$ ipython --no-banner

In [1]: import numpy as np

In [2]: import numpy.linalg as la

In [3]: np.set_printoptions(precision=2, suppress=True, linewidth=200)

In [4]: feats = np.array([[0.7, -0.2, -0.1, -0.4, -0.2, -1.1, -1.6, -2.1, -0.6, 1.0],
   ...:     [0.6, 0.7, -0.8, -0.3, -0.1, 1.7, -1.0, -0.7, 0.3, -1.0],
   ...:     [-0.5, 1.7, -1.4, -0.1, 2.5, -1.7, -1.8, -0.2, -0.2, -0.3],
   ...:     [-1.4, -0.3, -0.9, 0.5, -0.8, -0.4, 0.6, -0.1, 0.5, -2.0],
   ...:     [0.6, 1.1, 1.2, 0.4, 1.1, 0.9, 1.5, -0.2, 1.5, -2.8],
   ...:     [1.3, 0.5, 1.3, 0.0, -0.2, 0.3, 1.6, 0.0, 1.0, 0.2]])

In [5]: rng = np.random.default_rng(787226)

In [6]: feats[5] = feats[4] + 0.3 * rng.normal(size=10)

In [7]: print(feats)
[[ 0.7  -0.2  -0.1  -0.4  -0.2  -1.1  -1.6  -2.1  -0.6   1.  ]
 [ 0.6   0.7  -0.8  -0.3  -0.1   1.7  -1.   -0.7   0.3  -1.  ]
 [-0.5   1.7  -1.4  -0.1   2.5  -1.7  -1.8  -0.2  -0.2  -0.3 ]
 [-1.4  -0.3  -0.9   0.5  -0.8  -0.4   0.6  -0.1   0.5  -2.  ]
 [ 0.6   1.1   1.2   0.4   1.1   0.9   1.5  -0.2   1.5  -2.8 ]
 [ 0.72  0.93  0.84  0.48  1.23  0.55  1.67 -0.27  1.82 -2.57]]

In [8]: gram = feats.T @ feats

In [9]: print((feats @ feats.T).shape)
(6, 6)

In [10]: print(np.diag(gram))
[ 3.94  5.58  5.56  0.9   9.67  8.27 12.21  5.06  6.3  20.51]

In [11]: print(la.matrix_rank(gram))
6

In [12]: out = np.array([[0, 1],
    ...:     [1, 1],
    ...:     [0, 2],
    ...:     [1, 1],
    ...:     [2, 1],
    ...:     [2, 0],
    ...:     [1, 2],
    ...:     [0, 1],
    ...:     [2, 1],
    ...:     [0, 2]])

In [13]: print(feats @ out)
[[-6.   -4.2 ]
 [ 3.2  -5.1 ]
 [ 1.   -3.8 ]
 [-0.6  -6.2 ]
 [10.    4.3 ]
 [10.29  4.8 ]]

In [14]: print(np.einsum("ik,kj->ij", feats, out))
[[-6.   -4.2 ]
 [ 3.2  -5.1 ]
 [ 1.   -3.8 ]
 [-0.6  -6.2 ]
 [10.    4.3 ]
 [10.29  4.8 ]]

In [15]: print(la.matrix_rank(feats @ out))
2

In [16]: print(np.vstack([feats, out.T]).shape)
(8, 10)

In [17]: print(np.einsum("ij,ij->i", feats, feats))
[10.28  7.06 17.66  8.53 17.57 16.89]

In [18]: print(np.einsum("ij->j", feats))
[ 0.72  3.93 -1.16  0.58  3.73 -0.05 -0.63 -3.57  3.32 -7.67]
